>>> import numpy as np
>>> import numpy.linalg as la
>>> np.set_printoptions(precision=1, suppress=True, linewidth=140)
>>> rng = np.random.default_rng(97861)
>>> t = rng.uniform(0, 2 * np.pi, 12)
>>> O, _ = la.qr(np.array([[1.3, -1.5], [0.9, 0.8], [-1.3, 0.7], [-2.6, -0.3], [1.7, 0.3]]))
>>> M = 20 * np.c_[np.cos(t), np.sin(t)] @ O.T
>>> M
array([[ -1.3,  -7.7,   4.3,  14.8, -10.1],
       [ 10.5, -10.3,  -2.9,  10.6,  -7.9],
       [ -8.6,  -3.8,   7.7,  13.3,  -8.6],
       [ 16.7,  -6.9,  -8.6,  -0.3,  -0.9],
       [ -7.2,  10.1,   0.6, -12.7,   9.2],
       [ 15.3,  -2.4,  -9.6,  -7.2,   4. ],
       [ 16. ,  -8.3,  -7.6,   2.7,  -2.9],
       [-11.8,  10.2,   3.8,  -9.4,   7.2],
       [ 11.9,   1.3,  -8.9, -11.3,   7. ],
       [  7.5, -10.2,  -0.8,  12.5,  -9.1],
       [-13.9,   0.6,   9.4,   9.4,  -5.5],
       [  9.3,   3.4,  -7.9, -13. ,   8.4]])
>>> t = np.radians(15)
>>> r_ = np.eye(5)
>>> r_[4, 4] = r_[2, 2] = np.cos(t)
>>> r_[4, 2], r_[2, 4] = -np.sin(t), np.sin(t)
>>> r_
array([[ 1. ,  0. ,  0. ,  0. ,  0. ],
       [ 0. ,  1. ,  0. ,  0. ,  0. ],
       [ 0. ,  0. ,  1. ,  0. ,  0.3],
       [ 0. ,  0. ,  0. ,  1. ,  0. ],
       [ 0. ,  0. , -0.3,  0. ,  1. ]])
>>> A2 = M @ r_.T
>>> round(la.det(r_), 1), round(float(np.trace(r_)), 1)
(np.float64(1.0), 4.9)
>>> np.allclose(la.norm(M, axis=1), la.norm(A2, axis=1))
True
>>> np.round(la.svd(M, compute_uv=False), 1) + 0, np.round(la.svd(A2, compute_uv=False), 1) + 0
(array([50. , 47.9,  0. ,  0. ,  0. ]), array([50. , 47.9,  0. ,  0. ,  0. ]))
>>> np.abs(A2 - M).max(axis=0)
array([0. , 0. , 2.8, 0. , 2.4])
>>> idx = M[:, 2] > np.median(M[:, 2])
>>> f = M[idx].mean(axis=0) - M[~idx].mean(axis=0)
>>> f
array([-19.2,   3.8,  11.8,   7.8,  -4.1])
>>> idx.astype(int)
array([1, 0, 1, 0, 1, 0, 0, 1, 0, 1, 1, 0])
>>> (((M - M.mean(axis=0)) @ f > 0) == idx).mean()
np.float64(1.0)
>>> J = np.load("case16.npy")
>>> J
array([[ 3.5, -1.7, -2.4, -0.7],
       [-4.2,  0.8, -4.4,  0.8],
       [-3.1,  0.2, -4.1,  3.2],
       [-3.4,  4. ,  3.1,  2.9],
       [ 1.9,  2.4, -1.2,  3.5],
       [-1.3, -1.8,  2.3, -0.8],
       [ 1.4, -1.9, -0.9,  1. ],
       [ 0.8, -0.1, -2.3,  0.6],
       [ 2. , -0.7,  1.6,  3. ],
       [-2.6,  0.2,  3.7,  2. ],
       [-1.7,  0.5, -3. ,  0.1],
       [-4. ,  0.8,  0.9,  2.7],
       [ 3.4, -1.8,  1.1, -1. ],
       [-0.9, -0.2,  0.8, -0.7],
       [-3.5,  1. , -1.3,  0.6],
       [ 1.3,  0.6,  0.7,  0.9],
       [ 2.2, -0.7,  3.3, -1.7],
       [-2.5,  0.2, -1. ,  0.2],
       [-0.5, -0.8,  2.5, -2.9],
       [ 1.4,  0.1, -3.1, -1. ],
       [ 2.6,  0.3,  1.6, -1.2],
       [-4.8,  0.8,  2.4, -0.6]])
>>> A2 = J + rng.integers(-2, 3, (22, 3)) @ rng.integers(-2, 3, (3, 4))
>>> A2
array([[  5.5,  -0.7,  -6.4,  -3.7],
       [ -2.2,   1.8,  -4.4,   1.8],
       [  0.9,  -3.8, -12.1,  -2.8],
       [ -7.4,  -6. ,   3.1,   0.9],
       [  5.9,   8.4,  -5.2,   1.5],
       [ -5.3,   0.2,   8.3,   3.2],
       [  5.4,  -1.9,  -2.9,   1. ],
       [ -3.2,  -2.1,   1.7,   2.6],
       [ -2. ,  -6.7,   1.6,   1. ],
       [ -4.6,  -0.8,   9.7,   7. ],
       [  0.3,   1.5,  -1. ,   3.1],
       [ -8. ,  -9.2,   0.9,   0.7],
       [ -0.6,  -9.8,   1.1,  -3. ],
       [ -0.9,  -2.2,  -1.2,  -2.7],
       [ -5.5,   0. ,   2.7,   3.6],
       [  3.3,  -4.4,  -3.3,  -2.1],
       [  2.2,   1.3,   5.3,   0.3],
       [ -2.5,  -3.8,  -5. ,  -3.8],
       [ -0.5,  -0.8,   0.5,  -4.9],
       [  3.4,   1.1,  -1.1,   2. ],
       [ -1.4,   2.3,   7.6,   2.8],
       [ -4.8,  -3.2,   2.4,  -0.6]])
>>> A2 - J
array([[  2.,   1.,  -4.,  -3.],
       [  2.,   1.,   0.,   1.],
       [  4.,  -4.,  -8.,  -6.],
       [ -4., -10.,   0.,  -2.],
       [  4.,   6.,  -4.,  -2.],
       [ -4.,   2.,   6.,   4.],
       [  4.,   0.,  -2.,   0.],
       [ -4.,  -2.,   4.,   2.],
       [ -4.,  -6.,   0.,  -2.],
       [ -2.,  -1.,   6.,   5.],
       [  2.,   1.,   2.,   3.],
       [ -4., -10.,   0.,  -2.],
       [ -4.,  -8.,   0.,  -2.],
       [  0.,  -2.,  -2.,  -2.],
       [ -2.,  -1.,   4.,   3.],
       [  2.,  -5.,  -4.,  -3.],
       [  0.,   2.,   2.,   2.],
       [  0.,  -4.,  -4.,  -4.],
       [  0.,   0.,  -2.,  -2.],
       [  2.,   1.,   2.,   3.],
       [ -4.,   2.,   6.,   4.],
       [  0.,  -4.,   0.,   0.]])
>>> np.round(la.svd(A2 - J, compute_uv=False), 1) + 0
array([24.1, 21.9,  6.8,  0. ])
>>> np.abs(A2 - J).sum(axis=1)
array([10.,  4., 22., 16., 16., 16.,  6., 12., 12., 14.,  8., 16., 14.,  6., 10., 14.,  6., 12.,  4.,  8., 16.,  4.])
>>> Xs = J - J.mean(axis=0)
>>> U, sig, Vt = la.svd(Xs, full_matrices=False)
>>> sig ** 2 / (sig ** 2).sum()
array([0.5, 0.3, 0.2, 0.1])
>>> la.matrix_rank(Xs)
np.int64(4)
>>> np.searchsorted(np.cumsum(sig ** 2) / (sig ** 2).sum(), 0.9) + 1
np.int64(3)
>>> O, r_ = la.qr(J)
>>> np.allclose(r_.T @ r_, J.T @ J)
True
>>> round(abs(r_[0, 0]), 1), np.round(la.norm(J[:, 0]), 1)
(np.float64(12.6), np.float64(12.6))
>>> np.round(O.T @ O, 1) + 0
array([[1., 0., 0., 0.],
       [0., 1., 0., 0.],
       [0., 0., 1., 0.],
       [0., 0., 0., 1.]])
>>> idx = J[:, 1] > np.median(J[:, 1])
>>> f = J[idx].mean(axis=0) - J[~idx].mean(axis=0)
>>> f
array([-2. ,  1.9, -0.2,  1. ])
>>> ((J - J.mean(axis=0)) @ f > 0).astype(int)
array([0, 1, 1, 1, 1, 0, 0, 0, 0, 1, 1, 1, 0, 0, 1, 0, 0, 1, 0, 0, 0, 1])
>>> round(float((((J - J.mean(axis=0)) @ f > 0) == idx).mean()), 1)
0.8
>>> C2 = np.cov(J, rowvar=False)
>>> round(np.corrcoef(J[:, 3], J[:, 1])[0, 1], 1)
np.float64(0.5)
>>> np.median(J, axis=0)
array([-0.7,  0.2,  0.8,  0.4])
>>> np.round(np.corrcoef(J.T), 1) + 0
array([[ 1. , -0.5,  0. , -0.3],
       [-0.5,  1. ,  0. ,  0.5],
       [ 0. ,  0. ,  1. , -0.2],
       [-0.3,  0.5, -0.2,  1. ]])
>>> C2.round(1) + 0
array([[ 7.2, -1.8,  0.2, -1.4],
       [-1.8,  1.9,  0. ,  1.3],
       [ 0.2,  0. ,  6.2, -0.7],
       [-1.4,  1.3, -0.7,  3.1]])
>>> J.std(axis=0)
array([2.6, 1.3, 2.4, 1.7])
>>> np.polyfit(J[:, 3], J[:, 1], 1)
array([ 0.4, -0.1])
>>> O, _ = la.qr(np.array([[-0.3, 1.4, -1.5, -0.2, 0.8],
...     [1.4, -1.0, 1.3, 1.6, -0.3],
...     [0.1, 0.9, -1.2, -0.2, 1.5],
...     [-1.3, -0.7, -0.1, 0.2, 0.4],
...     [-1.3, -0.7, 1.0, -0.2, 0.0]]))
>>> W0 = O[:, :4]
>>> W0.round(1) + 0
array([[-0.1,  0.6,  0.1,  0.7],
       [ 0.6, -0.5, -0.1,  0.6],
       [ 0. ,  0.4, -0.3,  0.1],
       [-0.6, -0.3, -0.7,  0.2],
       [-0.6, -0.3,  0.6,  0.3]])
>>> la.matrix_rank(W0)
np.int64(4)
>>> np.round(W0.sum(axis=1), 1) + 0
array([ 1.3,  0.7,  0.2, -1.4,  0. ])
>>> A2 = np.array([[7, 9, 2], [-5, -7, 3]])
>>> C = np.kron(A2, W0)
>>> round(float(la.norm(C, 2)), 1), round(la.norm(A2, 2) * la.norm(W0, 2), 1)
(14.3, np.float64(14.3))
>>> round(la.norm(W0, 1), 1), round(float(la.norm(W0, np.inf)), 1)
(np.float64(2.1), 1.8)
>>> np.round(la.norm(W0[3] - W0[2]), 1)
np.float64(1.0)
>>> la.norm(W0, axis=0)
array([1., 1., 1., 1.])
>>> round(la.norm(W0) ** 2 / la.norm(W0, 2) ** 2, 1)
np.float64(4.0)
>>> np.round(la.norm(W0[3], 1), 1), np.round(la.norm(W0[3], np.inf), 1)
(np.float64(1.8), np.float64(0.7))
>>> A2 = np.c_[W0[:, :3] @ np.array([[-1, 0, 2], [1, 3, -1], [-3, 0, 2]]), np.array([-4, -3, 5, -4, -4])]
>>> A2
array([[ 0.5,  1.9, -0.7, -4. ],
       [-0.9, -1.4,  1.5, -3. ],
       [ 1.3,  1.2, -0.9,  5. ],
       [ 2.4, -0.9, -2.3, -4. ],
       [-1.6, -0.9,  0.4, -4. ]])
>>> la.matrix_rank(np.c_[W0, A2])
np.int64(5)
>>> np.round(la.norm(A2 - W0 @ la.lstsq(W0, A2)[0], axis=0), 1) + 0
array([0. , 0. , 0. , 4.1])
>>> X = np.load("mat.npy")
>>> X
array([[ 1,  2,  1,  2,  1,  2],
       [-2,  2, -2,  2, -2,  2],
       [ 2, -2,  2, -2,  2, -2],
       [ 1,  2,  1,  2,  1,  2],
       [-2,  2, -2,  2, -2,  2],
       [ 2, -2,  2, -2,  2, -2]])
>>> A2 = X + rng.integers(-2, 3, (6, 2)) @ rng.integers(-2, 3, (2, 6))
>>> A2
array([[ 1,  6, -3,  2, -3,  0],
       [ 4,  4, -4, -1, -4,  1],
       [ 4,  4, -4, -3, -4, -5],
       [ 7,  0,  3, -1,  3,  3],
       [ 2, -2,  2,  0,  2,  4],
       [ 8, -4,  4, -5,  4, -1]])
>>> la.matrix_rank(A2 - X, tol=1e-8)
np.int64(2)
>>> A2 - X
array([[ 0,  4, -4,  0, -4, -2],
       [ 6,  2, -2, -3, -2, -1],
       [ 2,  6, -6, -1, -6, -3],
       [ 6, -2,  2, -3,  2,  1],
       [ 4, -4,  4, -2,  4,  2],
       [ 6, -2,  2, -3,  2,  1]])
>>> np.abs(A2 - X).sum(axis=1)
array([14, 16, 24, 16, 20, 16])
>>> np.round(la.svd(A2 - X, compute_uv=False), 1) + 0
array([16.4, 12.3,  0. ,  0. ,  0. ,  0. ])
>>> w1 = np.array([[3, -2], [-3, -3], [2, 1], [1, -3]])
>>> beta = np.array([2, -2])
>>> act = np.maximum(W0 @ w1 + beta, 0)
>>> act.round(1) + 0
array([[0.5, 0. ],
       [5.7, 0. ],
       [0.4, 0. ],
       [0. , 0. ],
       [2.8, 0. ]])
>>> C = np.array([[-3, -2, -2], [-1, 2, 3]])
>>> w1 @ C
array([[ -7, -10, -12],
       [ 12,   0,  -3],
       [ -7,  -2,  -1],
       [  0,  -8, -11]])
>>> vec = np.array([-2, -3, 2, 1, -2, -3])
>>> np.sign((X @ vec).round(6))
array([-1, -1,  1, -1, -1,  1])
>>> la.norm(X @ vec) <= la.norm(X, 2) * la.norm(vec) + 1e-9
np.True_
>>> np.einsum("ij,j->i", X, vec)
array([-12,  -6,   6, -12,  -6,   6])
>>> X @ np.eye(6)[0]
array([ 1., -2.,  2.,  1., -2.,  2.])
>>> (X * vec).sum(axis=1)
array([-12,  -6,   6, -12,  -6,   6])
>>> A = np.loadtxt("data.csv", delimiter=",")
>>> A
array([[ 0.,  4.,  1.,  1., -3.,  1.],
       [-4.,  0.,  4., -1., -3.,  3.],
       [-1., -4.,  0.,  6., -2.,  3.],
       [-1.,  1., -6.,  0.,  3.,  2.],
       [ 3.,  3.,  2., -3.,  0., -1.],
       [-1., -3., -3., -2.,  1.,  0.]])
>>> def softmax(z):
...     e = np.exp(z - z.max(axis=-1, keepdims=True))
...     return e / e.sum(axis=-1, keepdims=True)
... 
>>> softmax(A).sum(axis=1)
array([1., 1., 1., 1., 1., 1.])
>>> np.round(softmax(A[4]), 1) + 0
array([0.4, 0.4, 0.2, 0. , 0. , 0. ])
>>> np.round(softmax(A[4] + 5), 1) + 0
array([0.4, 0.4, 0.2, 0. , 0. , 0. ])
>>> scores = A @ A.T / np.sqrt(6)
>>> np.round(softmax(scores)[4] @ A, 1) + 0
array([ 3.,  3.,  2., -3.,  0., -1.])
>>> data = np.array([[3, 3, 3, 3, 3],
...     [3, 6, 6, 6, 6],
...     [3, 6, 9, 9, 9],
...     [3, 6, 9, 12, 12],
...     [3, 6, 9, 12, 15]])
>>> data
array([[ 3,  3,  3,  3,  3],
       [ 3,  6,  6,  6,  6],
       [ 3,  6,  9,  9,  9],
       [ 3,  6,  9, 12, 12],
       [ 3,  6,  9, 12, 15]])
>>> O, evecs = la.qr(data[:, :4])[0], la.qr(data[:, 4:])[0]
>>> sig = la.svd(O.T @ evecs, compute_uv=False)
>>> round(la.norm(O @ O.T - evecs @ evecs.T, 2), 1)
np.float64(1.0)
>>> np.degrees(np.arccos(sig.clip(0, 1)))
array([5.5])
>>> vec = np.ones(5)
>>> for _ in range(5):
...     vec = data @ vec
...     vec /= la.norm(vec)
...     print(round(vec @ data @ vec, 1))
... 
37.0
37.0
37.0
37.0
37.0
>>> round(la.eigvalsh(data)[-1], 1)
np.float64(37.0)
>>> O = data.astype(float).copy()
>>> for j in range(5):
...     O[:, j] -= O[:, :j] @ (O[:, :j].T @ O[:, j])
...     O[:, j] /= la.norm(O[:, j])
... 
>>> O.round(1) + 0
array([[ 0.4, -0.9,  0. ,  0. ,  0. ],
       [ 0.4,  0.2, -0.9,  0. ,  0. ],
       [ 0.4,  0.2,  0.3, -0.8,  0. ],
       [ 0.4,  0.2,  0.3,  0.4, -0.7],
       [ 0.4,  0.2,  0.3,  0.4,  0.7]])
>>> np.round(O.T @ O, 1) + 0
array([[1., 0., 0., 0., 0.],
       [0., 1., 0., 0., 0.],
       [0., 0., 1., 0., 0.],
       [0., 0., 0., 1., 0.],
       [0., 0., 0., 0., 1.]])
>>> F = np.array([[1, -1, 1], [1, 0, 0], [1, 1, 1], [1, 2, 4], [1, 3, 9]])
>>> O = F.astype(float).copy()
>>> for j in range(3):
...     O[:, j] -= O[:, :j] @ (O[:, :j].T @ O[:, j])
...     O[:, j] /= la.norm(O[:, j])
... 
>>> O
array([[ 0.4, -0.6,  0.5],
       [ 0.4, -0.3, -0.3],
       [ 0.4,  0. , -0.5],
       [ 0.4,  0.3, -0.3],
       [ 0.4,  0.6,  0.5]])
>>> np.round(O.T @ F, 1) + 0
array([[2.2, 2.2, 6.7],
       [0. , 3.2, 6.3],
       [0. , 0. , 3.7]])
>>> np.round(O.T @ O, 1) + 0
array([[1., 0., 0.],
       [0., 1., 0.],
       [0., 0., 1.]])
>>> arr = np.array([[0, 0, 0, 0, 1],
...     [0, 0, 0, 0, 0],
...     [0, 0, 0, 0, 1],
...     [0, 0, 0, 0, 0],
...     [1, 0, 1, 0, 0]])
>>> la.cond(arr) > 100
np.True_
>>> round(float(la.norm(arr, 2) / la.norm(arr)), 1)
0.7
>>> np.argsort(-la.norm(arr, axis=0).round(6), kind="stable")[:3]
array([4, 0, 2])
>>> [round(float(x), 1) for x in la.svd(arr, compute_uv=False)[:3]]
[1.4, 1.4, 0.0]
>>> vals, evecs = la.eigh(arr)
>>> vec = np.array([-1, -1, 1, 0, -2])
>>> la.eigvalsh(arr[1:, 1:])
array([-1.,  0.,  0.,  1.])
>>> np.abs(arr).sum(axis=1).max(), round(np.abs(vals).max(), 1)
(np.int64(2), np.float64(1.4))
>>> vec @ arr @ vec
np.int64(0)
>>> np.round(evecs * np.abs(vals) @ evecs.T, 1) + 0
array([[0.7, 0. , 0.7, 0. , 0. ],
       [0. , 0. , 0. , 0. , 0. ],
       [0.7, 0. , 0.7, 0. , 0. ],
       [0. , 0. , 0. , 0. , 0. ],
       [0. , 0. , 0. , 0. , 1.4]])
>>> vec @ arr @ vec / (vec @ vec), round(float(vals[0]), 1), round(float(vals[-1]), 1)
(np.float64(0.0), -1.4, 1.4)
>>> evecs * np.maximum(vals, 0) @ evecs.T
array([[0.4, 0. , 0.4, 0. , 0.5],
       [0. , 0. , 0. , 0. , 0. ],
       [0.4, 0. , 0.4, 0. , 0.5],
       [0. , 0. , 0. , 0. , 0. ],
       [0.5, 0. , 0.5, 0. , 0.7]])
